% python3 -q
>>> import numpy as np
>>> np.set_printoptions(suppress=True, linewidth=200)
>>> A = np.loadtxt("sample14.csv", delimiter=",")
>>> A
array([[5., 1., 1., 1.],
       [1., 5., 1., 1.],
       [1., 1., 5., 1.],
       [1., 1., 1., 5.]])
>>> theta = np.radians(90)
>>> Rm = np.eye(4)
>>> Rm[0, 0] = Rm[2, 2] = np.cos(theta)
>>> Rm[0, 2], Rm[2, 0] = -np.sin(theta), np.sin(theta)
>>> Rm.round(1) + 0
array([[ 0.,  0., -1.,  0.],
       [ 0.,  1.,  0.,  0.],
       [ 1.,  0.,  0.,  0.],
       [ 0.,  0.,  0.,  1.]])
>>> other = A @ Rm.T
>>> np.round(np.linalg.svd(A, compute_uv=False), 1), np.round(np.linalg.svd(other, compute_uv=False), 1)
(array([8., 4., 4., 4.]), array([8., 4., 4., 4.]))
>>> np.abs(other - A).max(axis=0)
array([6., 0., 4., 0.])
>>> round(np.linalg.det(Rm), 1), np.trace(Rm)
(np.float64(1.0), np.float64(2.0))
>>> other.round(1)
array([[-1.,  1.,  5.,  1.],
       [-1.,  5.,  1.,  1.],
       [-5.,  1.,  1.,  1.],
       [-1.,  1.,  1.,  5.]])
>>> np.allclose(A @ A.T, other @ other.T)
True
>>> w1 = np.array([[-4, 2, 2, 5, -5],
...     [0, -3, 0, 1, 3],
...     [4, 0, 4, 3, -5],
...     [-1, -1, -3, -4, -3]])
>>> beta = np.array([-3, -1, -1, 1, -1])
>>> hid = np.maximum(other @ w1 + beta, 0)
>>> (hid > 0).astype(int)
array([[1, 0, 1, 1, 0],
       [1, 0, 0, 1, 1],
       [1, 0, 0, 0, 1],
       [0, 0, 0, 0, 0]])
>>> hid.round(1) + 0
array([[20.,  0., 14.,  8.,  0.],
       [ 4.,  0.,  0.,  0., 11.],
       [20.,  0.,  0.,  0., 19.],
       [ 0.,  0.,  0.,  0.,  0.]])
>>> W2 = np.array([[0, 2], [2, 2], [1, 1], [2, 5], [3, 0]])
>>> (hid @ W2).round(6).argmax(axis=1)
array([1, 0, 0, 0])
